$ python3 -q
>>> import numpy as np
>>> np.set_printoptions(precision=3, suppress=True, linewidth=200)
>>> def rnd(a):
...     return np.round(a, 3) + 0
... 
>>> A = np.load("sample16.npy")
>>> A
array([[ 0.13 ,  0.062,  0.471, -0.887, -2.28 ,  0.153,  1.921, -1.004],
       [-0.331,  0.255, -0.319,  0.272,  0.926, -0.057, -0.275,  0.231],
       [ 0.523, -0.372,  0.659, -0.708, -2.   ,  0.126,  0.922, -0.642],
       [-0.53 ,  0.228, -0.347,  0.406,  1.244,  0.02 , -0.42 ,  0.197],
       [-0.191,  0.053, -0.37 ,  0.586,  1.578, -0.105, -1.146,  0.64 ]])
>>> x = np.array([4, 7, 3, -6, -5, 5, -2, -9])
>>> x @ A
Traceback (most recent call last):
  File "<python-input-6>", line 1, in <module>
    x @ A
    ~~^~~
ValueError: matmul: Input operand 1 has a mismatch in its core dimension 0, with gufunc signature (n?,k),(k,m?)->(n?,m?) (size 5 is different from 8)
>>> A @ np.eye(8)[3]
array([-0.887,  0.272, -0.708,  0.406,  0.586])
>>> np.sign((A @ x).round(6))
array([ 1., -1.,  1., -1., -1.])
>>> rnd(A @ np.ones(8))
array([-1.434,  0.702, -1.492,  0.798,  1.045])
>>> rnd((A * x).sum(axis=1))
array([ 25.048,  -8.572,  20.277, -11.054, -16.902])
>>> W = np.array([[-4, 4, -5, 4, -3],
...     [4, 5, 4, 5, 2],
...     [-1, 1, -5, -3, -4],
...     [5, 4, -2, 3, 4],
...     [-2, -4, -5, -1, 5],
...     [1, 4, -3, 5, -3],
...     [-4, 2, -2, -4, 1],
...     [1, 1, -3, -3, 1]])
>>> beta = np.array([5, 2, 4, 5, 5])
>>> H = np.maximum(A @ W + beta, 0)
>>> (H > 0).astype(int)
array([[0, 1, 1, 1, 0],
       [1, 0, 1, 1, 1],
       [0, 1, 1, 1, 0],
       [1, 0, 1, 1, 1],
       [1, 0, 0, 1, 1]])
>>> C = np.array([[4, 7, 7], [7, 4, 5], [3, 7, 5], [9, 2, 3], [4, 6, 8]])
>>> (H @ C).round(6).argmax(axis=1)
array([1, 2, 0, 2, 2])
